$ python3 -q
>>> import numpy as np
>>> from numpy import linalg as LA
>>> np.set_printoptions(precision=3, suppress=True, linewidth=120)
>>> rnd = lambda a: np.round(a, 3) + 0
>>> feats = np.loadtxt("mat.csv", delimiter=",")
>>> print(feats)
[[-2.  0.  0.]
 [ 0.  3.  2.]
 [ 0.  3.  3.]]
>>> # 2 groups of indices that never mix
>>> print(np.allclose(feats @ feats.T, feats.T @ feats))
False
>>> assert feats == feats.T
Traceback (most recent call last):
  File "<python-input-8>", line 1, in <module>
    assert feats == feats.T
           ^^^^^^^^^^^^^^^^
ValueError: The truth value of an array with more than one element is ambiguous. Use a.any() or a.all()
>>> Y = feats / np.sqrt((feats ** 2).mean(axis=1, keepdims=True))
>>> print(rnd(feats - feats.mean(axis=1, keepdims=True)))
[[-1.333  0.667  0.667]
 [-1.667  1.333  0.333]
 [-2.     1.     1.   ]]
>>> print(LA.matrix_rank(Y) == LA.matrix_rank(feats))
True
>>> print(rnd(Y[2]))
[0.    1.225 1.225]
>>> rng = np.random.default_rng(86)
>>> labels = rng.permutation(3)
>>> Y = feats[:, labels] * rng.choice([-1, 1], 3)
>>> print(Y)
[[-0. -0. -2.]
 [-3. -2.  0.]
 [-3. -3.  0.]]
>>> U, _, Vh = LA.svd(feats.T @ Y)
>>> print(rnd(U @ Vh))
[[ 0.  0.  1.]
 [-1.  0.  0.]
 [ 0. -1.  0.]]
>>> print(rnd(LA.lstsq(feats, Y)[0]))
[[ 0.  0.  1.]
 [-1.  0.  0.]
 [ 0. -1.  0.]]
>>> print(labels)
[1 2 0]
>>> print(np.abs(feats).max())
3.0
>>> print(np.diff(feats, axis=0))
[[2. 3. 2.]
 [0. 0. 1.]]
>>> feats[:, 3]
Traceback (most recent call last):
  File "<python-input-23>", line 1, in <module>
    feats[:, 3]
    ~~~~~^^^^^^
IndexError: index 3 is out of bounds for axis 1 with size 3
>>> M = np.load("m.npy")
>>> print(M)
[[ 16 -14   8   3   5   3]
 [-14  27  -4  -4 -13   5]
 [  8  -4  19  -5  -6  -1]
 [  3  -4  -5  27  -4  -6]
 [  5 -13  -6  -4  18   5]
 [  3   5  -1  -6   5  11]]
>>> W1 = np.array([[-2, -2, -3],
...     [-1, -2, 0],
...     [2, -3, 1],
...     [-2, -1, 2],
...     [0, 3, 0],
...     [-1, 0, 0]])
>>> coef = np.array([5, -3, 2])
>>> H = np.maximum(M @ W1 + coef, 0)
>>> print(H)
[[ 0  0  0]
 [ 1  0 32]
 [42  0  0]
 [ 0  0 42]
 [ 0 89  0]
 [ 0  5  0]]
>>> print(LA.matrix_rank(H))
3
>>> print(rnd((H > 0).mean(axis=0)))
[0.333 0.333 0.333]
>>> W2 = np.array([[-1, 3, 2], [3, -4, 1], [-2, 4, -5]])
>>> print(H @ W2)
[[   0    0    0]
 [ -65  131 -158]
 [ -42  126   84]
 [ -84  168 -210]
 [ 267 -356   89]
 [  15  -20    5]]
>>> print(W1 @ W2)
[[  2 -10   9]
 [ -5   5  -4]
 [-13  22  -4]
 [ -5   6 -15]
 [  9 -12   3]
 [  1  -3  -2]]
>>> U, sig, Vh = LA.svd(M)
>>> V = Vh[:(sig > 1e-8).sum()]
>>> vec = M[2] + -3 * M[4] + rng.integers(2) * np.eye(6)[4]
>>> print(vec)
[ -7.  35.  37.   7. -60. -16.]
>>> print(rnd(LA.norm(vec - V.T @ V @ vec)))
0.0
>>> print(np.allclose(V.T @ V @ vec, vec))
True
>>> print(LA.matrix_rank(np.vstack([M, vec])))
5
>>> print(rnd(LA.norm(M, 2) / LA.norm(M)))
0.72
>>> rank = LA.matrix_rank(M)
>>> print(rank)
5
>>> null = LA.svd(M)[2][rank:].T
>>> print(rnd(null[:, 0] / null[np.abs(null[:, 0]).round(6).argmax(), 0]))
[-0.758 -0.945 -0.055  0.044 -0.758  1.   ]
>>> print([int(LA.matrix_rank(M[:i])) for i in range(1, len(M) + 1)])
[1, 2, 3, 4, 5, 5]
>>> print(rnd(null @ null.T))
[[ 0.189  0.235  0.014 -0.011  0.189 -0.249]
 [ 0.235  0.293  0.017 -0.014  0.235 -0.31 ]
 [ 0.014  0.017  0.001 -0.001  0.014 -0.018]
 [-0.011 -0.014 -0.001  0.001 -0.011  0.014]
 [ 0.189  0.235  0.014 -0.011  0.189 -0.249]
 [-0.249 -0.31  -0.018  0.014 -0.249  0.328]]
>>> print(LA.matrix_rank(M.T @ M), LA.matrix_rank(M @ M.T))
5 5
>>> print([int(LA.matrix_rank(np.delete(M, i, axis=0))) for i in range(6)])
[5, 5, 5, 5, 5, 5]
>>> print(np.allclose(M @ null, 0))
True
>>> print(null.shape)
(6, 1)
>>> labels = rng.permutation(6)
>>> print(labels)
[2 5 4 1 3 0]
>>> Y = M[labels][:, labels]
>>> print(np.diag(Y))
[19 11 18 27 27 16]
>>> print(rnd(LA.det(Y)), rnd(LA.det(M[labels])))
0.0 0.0
>>> print(np.allclose(Y, M))
False
>>> print(Y)
[[ 19  -1  -6  -4  -5   8]
 [ -1  11   5   5  -6   3]
 [ -6   5  18 -13  -4   5]
 [ -4   5 -13  27  -4 -14]
 [ -5  -6  -4  -4  27   3]
 [  8   3   5 -14   3  16]]
>>> A = np.load("w.npy")
>>> print(A)
[[2 1 1 0 0 2 0]
 [0 2 1 1 0 0 2]
 [2 0 2 1 1 0 0]
 [0 2 0 2 1 1 0]
 [0 0 2 0 2 1 1]
 [1 0 0 2 0 2 1]
 [1 1 0 0 2 0 2]]
>>> Y = A + rng.integers(-2, 3, (7, 1)) @ rng.integers(-2, 3, (1, 7))
>>> print(Y)
[[ 4 -1  5 -4  2  6  2]
 [-2  4 -3  5 -2 -4  0]
 [ 4 -2  6 -3  3  4  2]
 [ 2  0  4 -2  3  5  2]
 [-2  2 -2  4  0 -3 -1]
 [ 1  0  0  2  0  2  1]
 [-1  3 -4  4  0 -4  0]]
>>> print(LA.matrix_rank(Y - A, tol=1e-8))
1
>>> print(np.abs(Y - A).sum(axis=1))
[20 20 20 20 20  0 20]
>>> Y = A ** -1
Traceback (most recent call last):
  File "<python-input-66>", line 1, in <module>
    Y = A ** -1
        ~~^^~~~
ValueError: Integers to negative integer powers are not allowed.
>>> Y = LA.inv(A)
>>> print(rnd(Y))
[[ 0.158 -0.081  0.229 -0.099 -0.267  0.025  0.202]
 [ 0.202  0.158 -0.081  0.229 -0.099 -0.267  0.025]
 [ 0.025  0.202  0.158 -0.081  0.229 -0.099 -0.267]
 [-0.267  0.025  0.202  0.158 -0.081  0.229 -0.099]
 [-0.099 -0.267  0.025  0.202  0.158 -0.081  0.229]
 [ 0.229 -0.099 -0.267  0.025  0.202  0.158 -0.081]
 [-0.081  0.229 -0.099 -0.267  0.025  0.202  0.158]]
>>> print(rnd(A @ Y))
[[1. 0. 0. 0. 0. 0. 0.]
 [0. 1. 0. 0. 0. 0. 0.]
 [0. 0. 1. 0. 0. 0. 0.]
 [0. 0. 0. 1. 0. 0. 0.]
 [0. 0. 0. 0. 1. 0. 0.]
 [0. 0. 0. 0. 0. 1. 0.]
 [0. 0. 0. 0. 0. 0. 1.]]
>>> print(rnd(LA.cond(A)))
3.56
>>> print(rnd(np.diff(Y, axis=0)))
[[ 0.044  0.239 -0.31   0.327  0.168 -0.292 -0.177]
 [-0.177  0.044  0.239 -0.31   0.327  0.168 -0.292]
 [-0.292 -0.177  0.044  0.239 -0.31   0.327  0.168]
 [ 0.168 -0.292 -0.177  0.044  0.239 -0.31   0.327]
 [ 0.327  0.168 -0.292 -0.177  0.044  0.239 -0.31 ]
 [-0.31   0.327  0.168 -0.292 -0.177  0.044  0.239]]
>>> print(rnd(Y.sum(axis=1)))
[0.167 0.167 0.167 0.167 0.167 0.167 0.167]
>>> print(rnd(LA.svd(Y, compute_uv=False)))
[0.593 0.593 0.509 0.509 0.312 0.312 0.167]
>>> Y[7]
Traceback (most recent call last):
  File "<python-input-74>", line 1, in <module>
    Y[7]
    ~^^^
IndexError: index 7 is out of bounds for axis 0 with size 7
>>> print(np.count_nonzero(Y))
49
>>> Y[:, 7]
Traceback (most recent call last):
  File "<python-input-76>", line 1, in <module>
    Y[:, 7]
    ~^^^^^^
IndexError: index 7 is out of bounds for axis 1 with size 7
>>> print(Y.shape)
(7, 7)
>>> f = np.array([3, 1, 3, 4, 2, 0, 0])
>>> Y = A + np.outer(f, np.eye(7)[3])
>>> print(rnd(LA.det(Y) / LA.det(A)), rnd(1 + LA.solve(A, f)[3]))
1.299 1.299
>>> print(LA.matrix_rank(Y - A))
1
>>> print(LA.matrix_rank(LA.inv(Y) - LA.inv(A), tol=1e-8))
1
>>> print(Y)
[[2. 1. 1. 3. 0. 2. 0.]
 [0. 2. 1. 2. 0. 0. 2.]
 [2. 0. 2. 4. 1. 0. 0.]
 [0. 2. 0. 6. 1. 1. 0.]
 [0. 0. 2. 2. 2. 1. 1.]
 [1. 0. 0. 2. 0. 2. 1.]
 [1. 1. 0. 0. 2. 0. 2.]]
>>> data = np.loadtxt("test13.csv", delimiter=",")
>>> print(data)
[[ 0.766  0.282  0.336 -0.291 -0.821]
 [-0.09   0.97   0.749 -0.786 -1.   ]
 [ 0.207 -0.388 -0.129  0.327  0.178]
 [ 0.797  0.43   0.405 -0.493 -0.774]
 [-0.551 -0.998 -0.925  0.996  0.996]
 [-0.975  0.    -0.422  0.397  0.635]
 [-0.454  0.01  -0.07   0.291 -0.592]
 [-0.789 -0.96  -0.824  0.735  1.   ]
 [ 0.998 -0.989 -0.245  0.993 -0.999]
 [ 0.909  0.843  0.706 -0.778 -0.993]
 [-0.824  0.995  0.731 -0.997  0.905]
 [-0.701  0.804  0.3   -0.604 -0.77 ]
 [-0.862  0.808  0.178 -0.762  0.523]
 [ 0.635 -0.824 -0.336  0.696  0.653]
 [-0.978  0.883  0.09  -0.814  0.77 ]
 [ 0.762 -0.914 -0.414  0.867  0.31 ]
 [ 0.264 -0.706 -0.264  0.814 -0.77 ]
 [ 0.414 -0.998 -0.885  0.997  0.941]
 [ 0.544 -0.956 -0.598  0.912  0.879]
 [ 0.837 -0.917 -0.388  0.851  0.388]
 [ 0.945 -0.515  0.217  0.744 -0.997]
 [-0.653 -0.03  -0.178  0.119  0.47 ]
 [-0.149  0.523  0.226 -0.363 -0.67 ]
 [ 0.178  0.933  0.653 -0.867 -0.974]
 [-0.851  0.686 -0.02  -0.901  0.999]
 [-0.905 -0.168 -0.397  0.119  0.955]
 [ 0.864  0.953  0.766 -0.982 -0.168]
 [-0.558  0.965  0.611 -0.949 -0.617]
 [-0.986  0.43  -0.371 -0.493  0.994]]
>>> labels = data[:, 1] > np.median(data[:, 1])
>>> f = data[labels].mean(axis=0) - data[~labels].mean(axis=0)
>>> print((((data - data.mean(axis=0)) @ f > 0) == labels).mean())
1.0
>>> print(labels.astype(int))
[1 1 0 1 0 0 0 0 0 1 1 1 1 0 1 0 0 0 0 0 0 0 1 1 1 0 1 1 1]
>>> print(((data - data.mean(axis=0)) @ f > 0).astype(int))
[1 1 0 1 0 0 0 0 0 1 1 1 1 0 1 0 0 0 0 0 0 0 1 1 1 0 1 1 1]
>>> print(rnd(f))
[-0.263  1.374  0.773 -1.377 -0.455]
>>> vec = np.array([7, -3, -4, 6, -1, -3, -2])
>>> rhs = A @ vec
>>> print(rhs)
[  1  -8  11   2 -15  11  -2]
>>> print(rnd(LA.solve(A, rhs + A[:, 0])))
[ 8. -3. -4.  6. -1. -3. -2.]
>>> print(rnd(LA.solve(A, rhs)))
[ 7. -3. -4.  6. -1. -3. -2.]
>>> print(rnd(LA.solve(A, A[:, 4])))
[0. 0. 0. 0. 1. 0. 0.]
>>> Y = np.array([[-3, 0, -3, 0, 2, -3],
...     [0, -3, 1, 0, 1, -1],
...     [0, -2, -2, 0, 3, -3],
...     [-2, -2, 1, 2, 1, 1],
...     [-1, -2, 0, -3, 1, -3],
...     [-1, 0, 0, 0, -2, -2],
...     [3, 3, 3, 0, 1, 3],
...     [1, 1, -1, 1, 2, -1],
...     [-1, 3, -2, -1, 3, -3]])
>>> J = Y.T @ Y
>>> print(J)
[[ 26  13  17   1  -5  23]
 [ 13  40   1   0   1  12]
 [ 17   1  29   3 -15  31]
 [  1   0   3  15  -2  13]
 [ -5   1 -15  -2  34 -22]
 [ 23  12  31  13 -22  52]]
>>> # symmetric, so the eigenvalues are real
>>> vec = np.ones(6)
>>> for _ in range(4):
...     vec = J @ vec
...     vec /= LA.norm(vec)
...     print(round(vec @ J @ vec, 3))
... 
93.676
100.952
102.057
102.242
>>> print(rnd(vec))
[ 0.376  0.232  0.451  0.129 -0.337  0.686]
>>> print(rnd(LA.eigvalsh(J)[-1]))
102.281
>>> F = np.loadtxt("data.csv", delimiter=",")
>>> print(rnd(F))
[[ 0.979 -0.006 -0.063 -0.052  0.033 -0.034  0.034  0.1  ]
 [-0.006  0.883  0.076 -0.252 -0.041 -0.158 -0.07  -0.051]
 [-0.063  0.076  0.734  0.032  0.142  0.016  0.169  0.368]
 [-0.052 -0.252  0.032  0.379 -0.019 -0.392 -0.075  0.093]
 [ 0.033 -0.041  0.142 -0.019  0.924 -0.01  -0.091 -0.197]
 [-0.034 -0.158  0.016 -0.392 -0.01   0.753 -0.045  0.064]
 [ 0.034 -0.07   0.169 -0.075 -0.091 -0.045  0.888 -0.221]
 [ 0.1   -0.051  0.368  0.093 -0.197  0.064 -0.221  0.46 ]]
>>> # symmetric, so the eigenvalues are real
>>> U, sig, Vh = LA.svd(F)
>>> V = Vh[:(sig > 1e-8).sum()]
>>> vec = F[5] + 3 * F[4] + rng.integers(2) * np.eye(8)[0]
>>> print(rnd(vec))
[ 0.066 -0.282  0.443 -0.449  2.761  0.724 -0.317 -0.526]
>>> print(rnd(LA.norm(vec - V.T @ V @ vec)))
0.0
>>> print(rnd(V.T @ V))
[[ 0.979 -0.006 -0.063 -0.052  0.033 -0.034  0.034  0.1  ]
 [-0.006  0.883  0.076 -0.252 -0.041 -0.158 -0.07  -0.051]
 [-0.063  0.076  0.734  0.032  0.142  0.016  0.169  0.368]
 [-0.052 -0.252  0.032  0.379 -0.019 -0.392 -0.075  0.093]
 [ 0.033 -0.041  0.142 -0.019  0.924 -0.01  -0.091 -0.197]
 [-0.034 -0.158  0.016 -0.392 -0.01   0.753 -0.045  0.064]
 [ 0.034 -0.07   0.169 -0.075 -0.091 -0.045  0.888 -0.221]
 [ 0.1   -0.051  0.368  0.093 -0.197  0.064 -0.221  0.46 ]]
>>> print(LA.matrix_rank(np.vstack([F, vec])))
6
>>> print(np.allclose(V.T @ V @ vec, vec))
True
>>> vec = np.array([2, 3, 5, 3, 3, 4, 2, 1])
>>> print(np.trace(F))
6.0
>>> print(rnd(LA.eigvalsh(2 * F - np.eye(8))))
[-1. -1.  1.  1.  1.  1.  1.  1.]
>>> print(rnd(np.eye(8) - F))
[[ 0.021  0.006  0.063  0.052 -0.033  0.034 -0.034 -0.1  ]
 [ 0.006  0.117 -0.076  0.252  0.041  0.158  0.07   0.051]
 [ 0.063 -0.076  0.266 -0.032 -0.142 -0.016 -0.169 -0.368]
 [ 0.052  0.252 -0.032  0.621  0.019  0.392  0.075 -0.093]
 [-0.033  0.041 -0.142  0.019  0.076  0.01   0.091  0.197]
 [ 0.034  0.158 -0.016  0.392  0.01   0.247  0.045 -0.064]
 [-0.034  0.07  -0.169  0.075  0.091  0.045  0.112  0.221]
 [-0.1    0.051 -0.368 -0.093  0.197 -0.064  0.221  0.54 ]]
>>> f = np.array([-2, 3, 2])
>>> print(rnd(np.polyval(f, F[2])))
[1.804 2.217 3.125 2.095 2.386 2.049 2.449 2.833]
>>> print(rnd(np.convolve(F[2], f)))
[ 0.125 -0.34  -1.366  2.291  1.281  0.459 -0.004 -0.197  1.441  0.736]
>>> U, sig, Vh = LA.svd(F)
>>> print(np.argmax(sig[:-1] / (sig[1:] + 1e-6)) + 1)
6
>>> Y = U[:, :6] @ np.diag(sig[:6]) @ Vh[:6]
>>> print(rnd(np.abs(F - Y).max()))
0.0
>>> E = np.array([[0, 3, 3], [3, 0, 0], [1, 3, 0]])
>>> print(E)
[[0 3 3]
 [3 0 0]
 [1 3 0]]
>>> Y = E / LA.norm(E, axis=1, keepdims=True)
>>> gram = Y @ Y.T
>>> print(np.argwhere(np.triu(np.abs(gram) > 0.95, 1)))
[]
>>> print(rnd(np.degrees(np.arccos(np.clip(gram[2, 1], -1, 1)))))
71.565
>>> print(rnd(gram[2]))
[0.671 0.316 1.   ]
>>> print(rnd(LA.norm(Y, axis=1)))
[1. 1. 1.]
>>> print(rnd(gram))
[[1.    0.    0.671]
 [0.    1.    0.316]
 [0.671 0.316 1.   ]]
>>> print((np.abs(gram) > 0.9).astype(int))
[[1 0 0]
 [0 1 0]
 [0 0 1]]
>>> m1 = np.loadtxt("sample3.csv", delimiter=",")
>>> print(m1)
[[-1.918  0.165  1.801  3.809 -3.553 -0.7   -4.663 -1.426]
 [ 0.297  0.368 -0.493  0.508 -1.095 -2.188  0.189  0.787]
 [-2.296  0.19   0.861  3.795 -5.125 -4.509 -2.111  0.526]
 [-1.41  -0.827  2.459  3.551 -3.083  0.679 -4.791 -1.551]
 [-0.16   0.982 -0.916  1.354 -1.637 -3.277  0.757  1.059]
 [-1.143  0.107  2.064  2.193 -2.717  1.505 -3.554 -1.202]
 [-1.552  0.182  0.448  3.342 -4.081 -2.764 -2.762  0.074]
 [-0.577  0.182 -0.847  0.348 -1.081 -1.949  0.211  0.482]
 [ 0.094 -0.116  0.208  0.012  0.285 -0.194  0.005 -0.713]
 [-1.69  -0.157  2.02   3.618 -4.596 -0.888 -4.981 -1.824]
 [-1.685  0.881  0.557  3.646 -4.281 -5.02  -2.383  0.349]
 [-0.569 -0.272  0.388  1.562 -1.227  0.321 -2.11  -0.622]
 [-0.713 -0.261 -0.178  0.855 -1.642 -0.985 -1.741  0.104]
 [-0.515  0.224 -0.293  0.568 -1.012 -2.191 -0.303  0.336]
 [-0.377  0.149 -0.684  1.085 -2.114 -3.735  0.618  0.29 ]
 [-1.534  1.102 -1.298  1.509 -2.972 -5.503  0.891  1.843]]
>>> W2 = m1[[1, 12]].astype(float)
>>> for _ in range(6):
...     labels = LA.norm(m1[:, None] - W2, axis=-1).argmin(axis=1)
...     W2 = np.array([m1[labels == j].mean(axis=0) for j in range(2)])
... 
>>> print(labels)
[1 0 1 1 0 1 1 0 0 1 1 1 0 0 0 0]
>>> print(np.bincount(labels))
[8 8]
